$ ipython --no-banner

In [1]: import numpy as np

In [2]: import numpy.linalg as la

In [3]: np.set_printoptions(precision=3, suppress=True, linewidth=160)

In [4]: def rnd(a):
   ...:     return np.round(a, 3) + 0
   ...: 

In [5]: J = np.loadtxt("m.csv", delimiter=",")

In [6]: rnd(J)
Out[6]: 
array([[0.287, 0.057, 0.172, 0.057, 0.057, 0.287, 0.287],
       [0.057, 0.011, 0.034, 0.011, 0.011, 0.057, 0.057],
       [0.172, 0.034, 0.103, 0.034, 0.034, 0.172, 0.172],
       [0.057, 0.011, 0.034, 0.011, 0.011, 0.057, 0.057],
       [0.057, 0.011, 0.034, 0.011, 0.011, 0.057, 0.057],
       [0.287, 0.057, 0.172, 0.057, 0.057, 0.287, 0.287],
       [0.287, 0.057, 0.172, 0.057, 0.057, 0.287, 0.287]])

In [7]: # columns 1 and 3 are equal

In [8]: np.allclose(J, J.T)
Out[8]: True

In [9]: rnd((J + J.T) / 2)
Out[9]: 
array([[0.287, 0.057, 0.172, 0.057, 0.057, 0.287, 0.287],
       [0.057, 0.011, 0.034, 0.011, 0.011, 0.057, 0.057],
       [0.172, 0.034, 0.103, 0.034, 0.034, 0.172, 0.172],
       [0.057, 0.011, 0.034, 0.011, 0.011, 0.057, 0.057],
       [0.057, 0.011, 0.034, 0.011, 0.011, 0.057, 0.057],
       [0.287, 0.057, 0.172, 0.057, 0.057, 0.287, 0.287],
       [0.287, 0.057, 0.172, 0.057, 0.057, 0.287, 0.287]])

In [10]: rnd(J @ J)
Out[10]: 
array([[0.287, 0.057, 0.172, 0.057, 0.057, 0.287, 0.287],
       [0.057, 0.011, 0.034, 0.011, 0.011, 0.057, 0.057],
       [0.172, 0.034, 0.103, 0.034, 0.034, 0.172, 0.172],
       [0.057, 0.011, 0.034, 0.011, 0.011, 0.057, 0.057],
       [0.057, 0.011, 0.034, 0.011, 0.011, 0.057, 0.057],
       [0.287, 0.057, 0.172, 0.057, 0.057, 0.287, 0.287],
       [0.287, 0.057, 0.172, 0.057, 0.057, 0.287, 0.287]])

In [11]: np.argsort(-la.norm(J, axis=0).round(6), kind="stable")[:3]
Out[11]: array([0, 5, 6])

In [12]: la.cond(J) > 100
Out[12]: np.True_

In [13]: vals, V = la.eigh(J)

In [14]: rnd(np.abs(V[:, -1]))
Out[14]: array([0.536, 0.107, 0.322, 0.107, 0.107, 0.536, 0.536])

In [15]: rnd(V @ np.diag(vals) @ V.T)
Out[15]: 
array([[0.287, 0.057, 0.172, 0.057, 0.057, 0.287, 0.287],
       [0.057, 0.011, 0.034, 0.011, 0.011, 0.057, 0.057],
       [0.172, 0.034, 0.103, 0.034, 0.034, 0.172, 0.172],
       [0.057, 0.011, 0.034, 0.011, 0.011, 0.057, 0.057],
       [0.057, 0.011, 0.034, 0.011, 0.011, 0.057, 0.057],
       [0.287, 0.057, 0.172, 0.057, 0.057, 0.287, 0.287],
       [0.287, 0.057, 0.172, 0.057, 0.057, 0.287, 0.287]])

In [16]: rnd(vals.sum()), rnd(np.trace(J))
Out[16]: (np.float64(1.0), np.float64(1.0))

In [17]: np.unique(vals.round(6) + 0, return_counts=True)[1]
Out[17]: array([6, 1])

In [18]: (vals > 1e-8).sum(), (vals < -1e-8).sum()
Out[18]: (np.int64(1), np.int64(0))

In [19]: np.abs(V[:, -1]).round(6).argmax()
Out[19]: np.int64(0)

In [20]: rnd(la.svd(J, compute_uv=False))
Out[20]: array([1., 0., 0., 0., 0., 0., 0.])

In [21]: M = np.loadtxt("w.csv", delimiter=",")

In [22]: M
Out[22]: 
array([[ -2.694,  -5.338,   1.227,   0.244,  -6.185,   0.67 ],
       [ -6.039, -13.214,   0.501,   2.102, -15.589,   2.968],
       [  1.595,   1.469,  -6.186,   5.484,  -0.639,   5.426],
       [ -6.574,  -1.642,  12.06 ,  -2.781,  -7.017,  -3.309],
       [  2.153,   3.316,  -5.476,   4.624,   1.139,   4.305],
       [ -5.676,  -5.09 ,   9.206,  -2.751,  -7.871,  -3.045],
       [ -0.179,  -3.978,  -5.264,   3.522,  -4.328,   3.996],
       [ -1.694,  -1.62 ,  -0.604,   3.063,  -5.041,   3.227],
       [  1.223,  -1.064,  -7.3  ,   5.537,  -2.741,   5.821],
       [  1.335,   2.09 ,  -3.337,   2.55 ,   0.817,   2.514],
       [ -1.965,  -1.053,   2.385,   0.454,  -3.233,   0.585],
       [ -4.373,  -7.387,   3.373,   0.154,  -9.217,   0.4  ],
       [ -0.898,  -2.292,  -1.209,   2.024,  -3.673,   2.099],
       [ -5.927,  -5.043,   8.24 ,  -1.643,  -8.952,  -1.86 ],
       [ -0.077,  -4.771,  -6.922,   5.311,  -6.05 ,   5.727],
       [ -2.753, -10.275,  -3.785,   3.639, -11.275,   4.321],
       [ -0.423,   3.504,   2.227,   0.801,   0.658,   0.451],
       [ -4.545,  -3.222,   7.399,  -2.11 ,  -5.812,  -2.453],
       [ -6.36 ,  -3.258,   9.727,  -1.489,  -8.36 ,  -1.931],
       [ -0.802,   0.13 ,  -0.385,   1.967,  -1.939,   1.421],
       [ -2.82 ,  -0.258,   4.857,  -0.539,  -3.086,  -0.868],
       [ -5.652, -11.663,   1.848,   1.733, -14.111,   2.342],
       [ -3.438,  -5.315,   0.819,   2.281,  -8.265,   2.258],
       [ -7.227,  -9.059,   5.664,   0.91 , -13.826,   0.975],
       [ -5.937, -13.446,   0.661,   2.034, -15.575,   2.971],
       [ -6.448,  -6.626,   5.888,   1.656, -11.964,   1.209],
       [ -6.818, -10.801,   3.621,   2.107, -15.289,   2.329],
       [  2.311,   4.108,  -5.509,   4.767,   1.922,   4.449],
       [ -1.602,  -2.497,  -1.867,   3.835,  -5.673,   3.763],
       [ -4.208, -10.475,  -0.187,   1.843, -11.946,   2.423],
       [  0.095,   1.319,  -2.554,   3.494,  -1.471,   3.326],
       [ -3.43 ,  -5.564,   2.736,   0.014,  -7.234,   0.349]])

In [23]: x = np.array([0, 0, 4, 4, -3, 5])

In [24]: rhs = M @ x

In [25]: print(rnd(la.pinv(M) @ M))
[[1. 0. 0. 0. 0. 0.]
 [0. 1. 0. 0. 0. 0.]
 [0. 0. 1. 0. 0. 0.]
 [0. 0. 0. 1. 0. 0.]
 [0. 0. 0. 0. 1. 0.]
 [0. 0. 0. 0. 0. 1.]]

In [26]: rng = np.random.default_rng(78)

In [27]: rhs = rhs + 0.05 * rng.normal(size=32)

In [28]: rnd(rhs)
Out[28]: 
array([27.755, 72.039, 26.22 , 41.567, 14.735, 34.191, 25.998, 41.13 , 30.403,  6.947, 24.006, 43.803, 24.787, 44.001, 40.426, 54.897, 12.418, 26.398, 48.4  ,
       19.278, 22.206, 68.404, 48.485, 72.722, 72.363, 72.168, 80.431, 13.48 , 43.678, 54.571, 24.786, 34.49 ])

In [29]: coef, *_ = la.lstsq(M, rhs)

In [30]: rnd(la.norm(rhs - M @ coef))
Out[30]: np.float64(0.21)

In [31]: rnd(coef)
Out[31]: array([ 0.036,  0.019,  3.992,  4.014, -3.039,  4.958])

In [32]: rnd(M.T @ (rhs - M @ coef))
Out[32]: array([0., 0., 0., 0., 0., 0.])

In [33]: X = np.loadtxt("a.csv", delimiter=",")

In [34]: X
Out[34]: 
array([[  4.,  -4.,   4.,   1.,  -1.,   1.],
       [-12.,  -4.,  -4.,  -3.,  -1.,  -1.],
       [  0.,   0.,  -4.,   0.,   0.,  -1.],
       [  2.,  -2.,   2.,   1.,  -1.,   1.],
       [ -6.,  -2.,  -2.,  -3.,  -1.,  -1.],
       [  0.,   0.,  -2.,   0.,   0.,  -1.]])

In [35]: B = np.array([[4, -7], [1, -4], [-1, -1], [4, -4], [3, -4], [8, -7]])

In [36]: np.einsum("ik,kj->ji", X, B)
Out[36]: 
array([[ 17., -71.,  -4.,  13., -47.,  -6.],
       [-23., 127.,  11., -15.,  75.,   9.]])

In [37]: np.einsum("ij->j", X)
Out[37]: array([-12., -12.,  -6.,  -4.,  -4.,  -2.])

In [38]: la.matrix_rank(np.vstack([X, B.T]))
Out[38]: np.int64(6)

In [39]: la.matrix_rank(X @ B)
Out[39]: np.int64(2)

In [40]: f = np.array([-1, 2, 0, -2, -2, 1])

In [41]: B = X + np.outer(f, np.eye(6)[1])

In [42]: print(la.matrix_rank(B - X))
1

In [43]: rnd(la.det(B) / la.det(X)), rnd(1 + la.solve(X, f)[1])
Out[43]: (np.float64(0.375), np.float64(0.375))

In [44]: print(B)
[[  4.  -5.   4.   1.  -1.   1.]
 [-12.  -2.  -4.  -3.  -1.  -1.]
 [  0.   0.  -4.   0.   0.  -1.]
 [  2.  -4.   2.   1.  -1.   1.]
 [ -6.  -4.  -2.  -3.  -1.  -1.]
 [  0.   1.  -2.   0.   0.  -1.]]

In [45]: B = X / la.norm(X, axis=1, keepdims=True)

In [46]: gram = B @ B.T

In [47]: rnd(np.degrees(np.arccos(np.clip(gram[5, 2], -1, 1))))
Out[47]: np.float64(12.529)

In [48]: np.argwhere(np.triu(np.abs(gram) > 0.95, 1))
Out[48]: 
array([[0, 3],
       [1, 4],
       [2, 5]])

In [49]: B = X + rng.integers(-2, 3, (6, 3)) @ rng.integers(-2, 3, (3, 6))

In [50]: print(B)
[[  7.  -3.   9.   2.   3.   7.]
 [-11.  -1.   2.  -2.   4.   5.]
 [ -1.   0.   2.   2.   4.   5.]
 [  1.   6.   2.  -1.   1.  -1.]
 [ -2.  -6.  -4.  -3.  -3.  -1.]
 [ -1.  -2.  -4.   0.  -2.  -3.]]

In [51]: rnd(la.svd(B - X, compute_uv=False))
Out[51]: array([17.22 , 10.194,  4.749,  0.   ,  0.   ,  0.   ])

In [52]: np.abs(B - X).sum(axis=1)
Out[52]: array([20., 22., 19., 15., 12.,  9.])

In [53]: W0 = np.loadtxt("case6.csv", delimiter=",")

In [54]: rnd(W0)
Out[54]: 
array([[-0.25 ,  1.335,  0.052, -0.073,  1.193,  1.943],
       [-0.64 , -0.815, -0.676, -0.594, -1.607,  1.636],
       [ 1.895,  0.949,  0.444,  0.371, -0.951,  0.078],
       [ 1.427, -0.795, -1.416,  0.232,  1.524,  0.059]])

In [55]: gram = W0.T @ W0

In [56]: np.allclose(gram, gram.T)
Out[56]: True

In [57]: print(rnd(np.trace(gram)), rnd((W0 ** 2).sum()))
26.978 26.978

In [58]: print((W0 @ W0.T).shape)
(4, 4)

In [59]: la.matrix_rank(gram)
Out[59]: np.int64(4)

In [60]: def softmax(z):
    ...:     e = np.exp(z - z.max(axis=-1, keepdims=True))
    ...:     return e / e.sum(axis=-1, keepdims=True)
    ...: 

In [61]: rnd(softmax(W0[0] + -1))
Out[61]: array([0.046, 0.226, 0.063, 0.055, 0.196, 0.414])

In [62]: rnd(softmax(W0[0]))
Out[62]: array([0.046, 0.226, 0.063, 0.055, 0.196, 0.414])

In [63]: rnd(softmax(10 * W0[0]))
Out[63]: array([0.   , 0.002, 0.   , 0.   , 0.001, 0.997])

In [64]: scores = W0 @ W0.T / np.sqrt(6)

In [65]: rnd(softmax(scores))
Out[65]: 
array([[0.845, 0.055, 0.044, 0.056],
       [0.055, 0.888, 0.034, 0.023],
       [0.071, 0.054, 0.799, 0.076],
       [0.058, 0.023, 0.048, 0.87 ]])

In [66]: x = np.array([3, 0, -3, -3, 1, 0])

In [67]: rnd((W0 * x).sum(axis=1))
Out[67]: array([0.507, 0.284, 2.29 , 9.355])

In [68]: rnd(W0 @ (2 * x))
Out[68]: array([ 1.013,  0.568,  4.58 , 18.709])

In [69]: la.norm(W0 @ x) <= la.norm(W0, 2) * la.norm(x) + 1e-9
Out[69]: np.True_

In [70]: print(rnd(np.einsum("ij,j->i", W0, x)))
[0.507 0.284 2.29  9.355]

In [71]: print(np.sign((W0 @ x).round(6)))
[1. 1. 1. 1.]

In [72]: (W0 @ x).argmax()
Out[72]: np.int64(3)

In [73]: th = np.radians(45)

In [74]: r_ = np.eye(6)

In [75]: r_[3, 3] = r_[4, 4] = np.cos(th)

In [76]: r_[3, 4], r_[4, 3] = -np.sin(th), np.sin(th)

In [77]: print(rnd(r_))
[[ 1.     0.     0.     0.     0.     0.   ]
 [ 0.     1.     0.     0.     0.     0.   ]
 [ 0.     0.     1.     0.     0.     0.   ]
 [ 0.     0.     0.     0.707 -0.707  0.   ]
 [ 0.     0.     0.     0.707  0.707  0.   ]
 [ 0.     0.     0.     0.     0.     1.   ]]

In [78]: B = W0 @ r_.T

In [79]: np.allclose(la.norm(W0, axis=1), la.norm(B, axis=1))
Out[79]: True

In [80]: rnd(la.det(r_)), rnd(np.trace(r_))
Out[80]: (np.float64(1.0), np.float64(5.414))

In [81]: print(rnd(B))
[[-0.25   1.335  0.052 -0.895  0.792  1.943]
 [-0.64  -0.815 -0.676  0.716 -1.556  1.636]
 [ 1.895  0.949  0.444  0.934 -0.41   0.078]
 [ 1.427 -0.795 -1.416 -0.914  1.242  0.059]]

In [82]: rnd(np.abs(B - W0).max(axis=0))
Out[82]: array([0.  , 0.  , 0.  , 1.31, 0.54, 0.  ])

In [83]: f, r1 = W0[2], W0[0]

In [84]: rnd(f @ r1)
Out[84]: np.float64(-0.194)

In [85]: pr = (f @ r1) / (f @ f) * f

In [86]: la.matrix_rank(np.outer(f, r1))
Out[86]: np.int64(1)

In [87]: rnd(pr)
Out[87]: array([-0.064, -0.032, -0.015, -0.013,  0.032, -0.003])

In [88]: arr = np.load("layer18.npy")

In [89]: arr
Out[89]: 
array([[-2, -3, -3,  2, -1, -1,  3,  1, -3, -2, -3,  1,  0],
       [-2,  3,  1, -3,  2,  3,  6, -2, -3, -1, -3,  2,  0],
       [-2,  3, -3,  1, -1, -1,  0, -1, -3, -3,  3,  0, -3],
       [ 0, -2,  3,  1,  0,  3,  6, -1, -1,  1,  3,  2, -1],
       [ 0, -1, -2, -3, -3,  1, -6,  3,  2, -3,  3, -2, -3]])

In [90]: arr.shape
Out[90]: (5, 13)

In [91]: arr[:, 13]
IndexError: index 13 is out of bounds for axis 1 with size 13


In [92]: arr[5]
IndexError: index 5 is out of bounds for axis 0 with size 5


In [93]: np.abs(arr).max()
Out[93]: np.int64(6)

In [94]: x = np.array([3, 4, 1, 3, 7, 2, 8, 2, 6, 1, 1, 7, 0])

In [95]: a = np.maximum(arr @ x, 0)

In [96]: rnd(np.tanh(arr @ x))
Out[96]: array([-1.,  1., -1.,  1., -1.])

In [97]: print(arr.T @ a)
[-108   38  240 -100  108  348  696 -170 -224    8   24  232  -62]

In [98]: arr * (a > 1e-9)[:, None]
Out[98]: 
array([[ 0,  0,  0,  0,  0,  0,  0,  0,  0,  0,  0,  0,  0],
       [-2,  3,  1, -3,  2,  3,  6, -2, -3, -1, -3,  2,  0],
       [ 0,  0,  0,  0,  0,  0,  0,  0,  0,  0,  0,  0,  0],
       [ 0, -2,  3,  1,  0,  3,  6, -1, -1,  1,  3,  2, -1],
       [ 0,  0,  0,  0,  0,  0,  0,  0,  0,  0,  0,  0,  0]])

In [99]: B = arr[0, 0] * arr[1:] - np.outer(arr[1:, 0], arr[0])

In [100]: B
Out[100]: 
array([[  0, -12,  -8,  10,  -6,  -8,  -6,   6,   0,  -2,   0,  -2,   0],
       [  0, -12,   0,   2,   0,   0,   6,   4,   0,   2, -12,   2,   6],
       [  0,   4,  -6,  -2,   0,  -6, -12,   2,   2,  -2,  -6,  -4,   2],
       [  0,   2,   4,   6,   6,  -2,  12,  -6,  -4,   6,  -6,   4,   6]])

In [101]: print(la.matrix_rank(B), la.matrix_rank(arr))
4 5

In [102]: Z = np.array([[-5, -3, 4, 0, -4, 0, -3],
     ...:     [-1, -2, 0, 3, 0, -5, 5],
     ...:     [0, 5, 4, -5, 0, 3, 2],
     ...:     [-1, 3, 5, 1, -4, 5, -3],
     ...:     [-4, -1, 0, -1, -3, 4, 0],
     ...:     [-4, -5, 2, -3, 0, -3, 5],
     ...:     [1, 4, -1, -3, -5, 4, -4]])

In [103]: E = (rng.random((31, 7)) < 0.25) @ Z

In [104]: E
Out[104]: 
array([[  0,   0,   0,   0,   0,   0,   0],
       [  0,   0,   0,   0,   0,   0,   0],
       [-12,  -5,   5,  -7, -12,   5,  -2],
       [ -4,   6,   4,  -3, -12,  13,  -7],
       [ -3,  -1,   1,  -6,  -5,   1,   1],
       [ -1,   3,   5,   1,  -4,   5,  -3],
       [ -4,   1,   3,  -3,  -9,   4,  -7],
       [  0,   2,  -1,   0,  -5,  -1,   1],
       [  0,   7,   4,  -2,  -9,   9,  -7],
       [ -5,  -2,   6,  -5,   0,  -5,  12],
       [ -5,  -7,   2,   0,   0,  -8,  10],
       [ -5,   2,   8,  -5,  -4,   3,  -1],
       [ -1,  -2,   0,   3,   0,  -5,   5],
       [  1,   4,  -1,  -3,  -5,   4,  -4],
       [  0,   0,   0,   0,   0,   0,   0],
       [ -4,   0,   6,  -8,   0,   0,   7],
       [ -5,  -3,   4,   0,  -4,   0,  -3],
       [ -5,  -3,   4,   0,  -4,   0,  -3],
       [  1,   4,  -1,  -3,  -5,   4,  -4],
       [ -1,   3,   5,   1,  -4,   5,  -3],
       [  0,   0,   0,   0,   0,   0,   0],
       [ -5,   9,  12,  -7, -13,  12,  -8],
       [  0,   0,   0,   0,   0,   0,   0],
       [ -6,   0,   9,   1,  -8,   5,  -6],
       [ -3,  -1,   1,  -6,  -5,   1,   1],
       [ -9,  -8,   2,  -1,  -3,  -4,  10],
       [  0,   0,   0,   0,   0,   0,   0],
       [ -4,  -3,   1,  -3,  -5,  -4,   6],
       [  0,   0,   0,   0,   0,   0,   0],
       [  0,   0,   0,   0,   0,   0,   0],
       [ -6,  -5,   4,   3,  -4,  -5,   2]])

In [105]: # rows 0 and 1 are equal

In [106]: gram = X.T @ X

In [107]: (X @ X.T).shape
Out[107]: (6, 6)

In [108]: np.allclose(gram, gram.T)
Out[108]: True

In [109]: gram
Out[109]: 
array([[200.,  40.,  80.,  60.,  12.,  24.],
       [ 40.,  40.,   0.,  12.,  12.,   0.],
       [ 80.,   0.,  60.,  24.,   0.,  18.],
       [ 60.,  12.,  24.,  20.,   4.,   8.],
       [ 12.,  12.,   0.,   4.,   4.,   0.],
       [ 24.,   0.,  18.,   8.,   0.,   6.]])

In [110]: np.diag(gram)
Out[110]: array([200.,  40.,  60.,  20.,   4.,   6.])
